$ python -q
>>> import numpy as np
>>> from numpy import linalg as LA
>>> np.set_printoptions(precision=2, suppress=True, linewidth=100)
>>> rng = np.random.default_rng(528670)
>>> z = rng.integers(0, 3, 7)
>>> A = (z[:, None] == z) * -2 + np.eye(7)
>>> A
array([[-1.,  0., -2., -2.,  0.,  0.,  0.],
       [ 0., -1.,  0.,  0.,  0., -2., -2.],
       [-2.,  0., -1., -2.,  0.,  0.,  0.],
       [-2.,  0., -2., -1.,  0.,  0.,  0.],
       [ 0.,  0.,  0.,  0., -1.,  0.,  0.],
       [ 0., -2.,  0.,  0.,  0., -1., -2.],
       [ 0., -2.,  0.,  0.,  0., -2., -1.]])
>>> x = np.array([2, 2, 2, 0, 1, -1, 0])
>>> y = A @ x
>>> y
array([-6.,  0., -6., -8., -1., -3., -2.])
>>> np.round(LA.solve(A, y + A[:, 4]), 2) + 0
array([ 2.,  2.,  2.,  0.,  2., -1.,  0.])
>>> np.round(LA.solve(A, 4 * y), 2) + 0
array([ 8.,  8.,  8.,  0.,  4., -4.,  0.])
>>> np.round(LA.solve(A, A[:, 2]), 2) + 0
array([0., 0., 1., 0., 0., 0., 0.])
>>> np.round(LA.solve(A, y), 2) + 0
array([ 2.,  2.,  2.,  0.,  1., -1.,  0.])
>>> (A != 0).astype(int)
array([[1, 0, 1, 1, 0, 0, 0],
       [0, 1, 0, 0, 0, 1, 1],
       [1, 0, 1, 1, 0, 0, 0],
       [1, 0, 1, 1, 0, 0, 0],
       [0, 0, 0, 0, 1, 0, 0],
       [0, 1, 0, 0, 0, 1, 1],
       [0, 1, 0, 0, 0, 1, 1]])
>>> np.round(LA.det(A), 2)
np.float64(-25.0)
>>> np.flatnonzero(LA.matrix_power((A != 0) + (A.T != 0) + np.eye(7), 7)[5])
array([1, 5, 6])
>>> X = np.load("run6.npy")
>>> X
array([[-15.2 , -21.06,   2.03,  -1.97,  -9.52],
       [-14.72, -20.49,   2.04,  -1.95,  -9.23],
       [-12.9 , -18.32,   2.08,  -1.88,  -8.12],
       [-12.36, -17.68,   2.08,  -1.86,  -7.8 ],
       [-11.61, -16.77,   2.09,  -1.83,  -7.34],
       [-10.88, -15.9 ,   2.09,  -1.79,  -6.9 ],
       [ -7.19, -11.36,   1.99,  -1.6 ,  -4.69],
       [ -7.06, -11.2 ,   1.98,  -1.59,  -4.61],
       [ -5.24,  -8.89,   1.84,  -1.47,  -3.52],
       [ -4.58,  -8.02,   1.77,  -1.42,  -3.12],
       [ -3.85,  -7.06,   1.67,  -1.36,  -2.69],
       [ -3.61,  -6.74,   1.64,  -1.34,  -2.55],
       [ -3.16,  -6.13,   1.56,  -1.3 ,  -2.29],
       [ -0.87,  -2.8 ,   0.95,  -0.97,  -0.92],
       [ -0.22,  -1.62,   0.58,  -0.79,  -0.52],
       [ -0.04,  -1.21,   0.42,  -0.69,  -0.4 ],
       [  0.03,  -1.03,   0.33,  -0.64,  -0.35],
       [  0.11,  -0.71,   0.17,  -0.53,  -0.27],
       [  0.13,  -0.56,   0.09,  -0.47,  -0.23],
       [  0.12,  -0.36,  -0.02,  -0.35,  -0.19],
       [  0.03,  -0.13,  -0.09,  -0.15,  -0.11],
       [  0.03,  -0.12,  -0.08,  -0.13,  -0.1 ],
       [  0.6 ,   0.85,   1.06,   0.43,   0.95],
       [  2.26,   2.46,   2.74,   0.73,   2.6 ],
       [  2.92,   3.07,   3.32,   0.81,   3.19],
       [  3.93,   4.01,   4.16,   0.91,   4.08],
       [  6.17,   6.08,   5.88,   1.08,   5.98],
       [ 11.69,  11.17,   9.72,   1.38,  10.44],
       [ 19.88,  18.74,  14.89,   1.68,  16.81],
       [ 20.21,  19.04,  15.1 ,   1.69,  17.07],
       [ 25.26,  23.73,  18.11,   1.83,  20.92]])
>>> Uu, sigma, Vh = LA.svd(X)
>>> evecs = Vh[:(sigma > 1e-8).sum()]
>>> x = X[0] + 5 * X[22] + rng.integers(2) * np.eye(5)[2]
>>> x
array([-12.18, -16.82,   8.32,   0.17,  -4.75])
>>> LA.matrix_rank(np.vstack([X, x]))
np.int64(4)
>>> np.diag(evecs.T @ evecs)
array([0.69, 0.69, 0.82, 0.51, 0.28])
>>> np.allclose(evecs.T @ evecs @ x, x)
False
